In [1]: import numpy as np

In [2]: np.set_printoptions(suppress=True, linewidth=160)

In [3]: rd = lambda a: np.round(a, 2) + 0

In [4]: M2 = np.array([[-3, 1], [-1, 5]])

In [5]: cent = np.array([[0, 3, 3], [1, 1, 2], [1, 2, 4]])

In [6]: E = np.kron(M2, cent)

In [7]: E
Out[7]: 
array([[  0,  -9,  -9,   0,   3,   3],
       [ -3,  -3,  -6,   1,   1,   2],
       [ -3,  -6, -12,   1,   2,   4],
       [  0,  -3,  -3,   0,  15,  15],
       [ -1,  -1,  -2,   5,   5,  10],
       [ -1,  -2,  -4,   5,  10,  20]])

In [8]: M2 = np.linalg.inv(E)

In [9]: rd(np.linalg.inv(M2))
Out[9]: 
array([[  0.,  -9.,  -9.,   0.,   3.,   3.],
       [ -3.,  -3.,  -6.,   1.,   1.,   2.],
       [ -3.,  -6., -12.,   1.,   2.,   4.],
       [  0.,  -3.,  -3.,   0.,  15.,  15.],
       [ -1.,  -1.,  -2.,   5.,   5.,  10.],
       [ -1.,  -2.,  -4.,   5.,  10.,  20.]])

In [10]: (np.abs(M2) > 1e-9).astype(int)
Out[10]: 
array([[0, 1, 1, 0, 1, 1],
       [1, 1, 1, 1, 1, 1],
       [1, 1, 1, 1, 1, 1],
       [0, 1, 1, 0, 1, 1],
       [1, 1, 1, 1, 1, 1],
       [1, 1, 1, 1, 1, 1]])

In [11]: np.allclose(M2, E.T)
Out[11]: False

In [12]: rd(np.linalg.cond(E))
Out[12]: np.float64(41.2)

In [13]: rd(E @ M2)
Out[13]: 
array([[1., 0., 0., 0., 0., 0.],
       [0., 1., 0., 0., 0., 0.],
       [0., 0., 1., 0., 0., 0.],
       [0., 0., 0., 1., 0., 0.],
       [0., 0., 0., 0., 1., 0.],
       [0., 0., 0., 0., 0., 1.]])

In [14]: rd(M2)
Out[14]: 
array([[ 0.  , -0.71,  0.36,  0.  ,  0.14, -0.07],
       [-0.24, -0.36,  0.36,  0.05,  0.07, -0.07],
       [ 0.12,  0.36, -0.36, -0.02, -0.07,  0.07],
       [ 0.  , -0.14,  0.07,  0.  ,  0.43, -0.21],
       [-0.05, -0.07,  0.07,  0.14,  0.21, -0.21],
       [ 0.02,  0.07, -0.07, -0.07, -0.21,  0.21]])

In [15]: cov = E.T @ E

In [16]: np.linalg.matrix_rank(cov)
Out[16]: np.int64(6)

In [17]: np.diag(cov)
Out[17]: array([ 20, 140, 290,  52, 364, 754])

In [18]: (E @ E.T).shape
Out[18]: (6, 6)

In [19]: np.allclose(cov, cov.T)
Out[19]: True
